$ python -q
>>> import numpy as np
>>> np.set_printoptions(precision=2, suppress=True, linewidth=100, legacy="1.25")
>>> rnd = lambda a: np.round(a, 2) + 0
>>> X = np.load("a.npy")
>>> print(X)
[[ 35.4    2.55  -8.85]
 [ 12.13 -11.08  -4.79]
 [ 16.51  -4.87  -3.57]
 [ -1.1    9.58   3.57]
 [  1.84   1.49  -0.07]
 [ 19.74  -5.69 -11.06]
 [ 25.99  -3.92  -9.15]
 [ 24.83   2.15  -4.34]
 [  1.45  -5.26   6.62]
 [ -5.8   -4.8    2.53]
 [  4.31  -6.82  10.92]
 [  6.64   2.03   6.24]
 [  0.28  11.49  -0.82]
 [-13.73 -12.79  11.59]
 [-10.13   8.01   0.11]
 [-21.08   5.12   9.5 ]
 [ -3.33   1.96   1.25]
 [ 13.89  -2.46  -7.41]
 [ 19.64 -20.38  -5.58]]
>>> t = np.radians(36)
>>> r_ = np.eye(3)
>>> r_[2, 2] = r_[1, 1] = np.cos(t)
>>> r_[2, 1], r_[1, 2] = -np.sin(t), np.sin(t)
>>> print(rnd(r_))
[[ 1.    0.    0.  ]
 [ 0.    0.81  0.59]
 [ 0.   -0.59  0.81]]
>>> A2 = X @ r_.T
>>> print(np.allclose(np.linalg.norm(X, axis=1), np.linalg.norm(A2, axis=1)))
True
>>> print(np.allclose(X @ X.T, A2 @ A2.T))
True
>>> print(rnd(np.linalg.det(r_)), rnd(np.trace(r_)))
1.0 2.62
>>> M = np.load("m.npy")
>>> print(M)
[[-1.6 -2.1  1.2]
 [-0.3 -0.1 -1. ]
 [-0.7 -0.2 -1. ]
 [ 0.1  0.4 -1. ]
 [-0.8 -0.2 -0.1]
 [ 2.1 -1.1  0.2]
 [-0.4  0.1  0.3]
 [-0.8 -1.4  0.3]
 [-0.9 -1.  -0.9]
 [-0.4 -0.4 -0.5]
 [-0.9 -0.5 -0.3]
 [-1.8  0.6 -1.3]
 [ 0.5  1.4  0.6]
 [ 1.2 -1.6  0.5]
 [-1.   0.3 -1.8]
 [ 0.6  0.6 -0.6]
 [ 0.8 -0.1  0.9]
 [-0.8  0.1  0.1]
 [-0.5  0.4 -1.4]
 [ 0.5 -0.3 -0.5]
 [ 1.4 -1.3 -0.4]
 [ 0.8  0.1  1.4]
 [-0.5 -1.2  0.9]
 [-1.5  1.2  1.1]
 [-1.1  0.1 -0.7]
 [ 0.4 -2.2 -1.3]]
>>> Ac = M - M.mean(axis=0)
>>> left, sv, VT = np.linalg.svd(Ac, full_matrices=False)
>>> print(np.searchsorted(np.cumsum(sv ** 2) / (sv ** 2).sum(), 0.9) + 1)
3
>>> print(np.linalg.matrix_rank(Ac))
3
